$ python -q
>>> import numpy as np
>>> np.set_printoptions(precision=2, suppress=True, linewidth=160)
>>> def tidy(a):
...     return np.round(a, 2) + 0
... 
>>> feats = np.load("layer11.npy")
>>> feats
array([[ 3., -1.,  0.],
       [-1.,  2., -1.],
       [ 0., -1.,  1.]])
>>> # equal to its transpose
>>> Lm = np.linalg.cholesky(feats)
>>> tidy(np.prod(np.diag(Lm)) ** 2), tidy(np.linalg.det(feats))
(np.float64(2.0), np.float64(2.0))
>>> tidy(Lm @ Lm.T)
array([[ 3., -1.,  0.],
       [-1.,  2., -1.],
       [ 0., -1.,  1.]])
>>> np.linalg.eigvalsh(feats).min() > 0
np.True_
>>> tidy(np.diag(Lm) ** 2)
array([3.  , 1.67, 0.4 ])
>>> tidy(Lm)
array([[ 1.73,  0.  ,  0.  ],
       [-0.58,  1.29,  0.  ],
       [ 0.  , -0.77,  0.63]])
>>> ev, evecs = np.linalg.eigh(feats)
>>> tidy(np.linalg.eigvalsh(feats @ feats))
array([ 0.07,  4.  , 13.93])
>>> np.abs(evecs[:, -1]).round(6).argmax()
np.int64(0)
>>> tidy(evecs.T @ evecs)
array([[1., 0., 0.],
       [0., 1., 0.],
       [0., 0., 1.]])
>>> tidy(np.abs(evecs[:, -1]))
array([0.79, 0.58, 0.21])
>>> tidy(evecs.T @ feats @ evecs)
array([[0.27, 0.  , 0.  ],
       [0.  , 2.  , 0.  ],
       [0.  , 0.  , 3.73]])
>>> tidy(np.linalg.svd(feats, compute_uv=False))
array([3.73, 2.  , 0.27])
>>> tidy(evecs @ np.diag(ev) @ evecs.T)
array([[ 3., -1.,  0.],
       [-1.,  2., -1.],
       [ 0., -1.,  1.]])
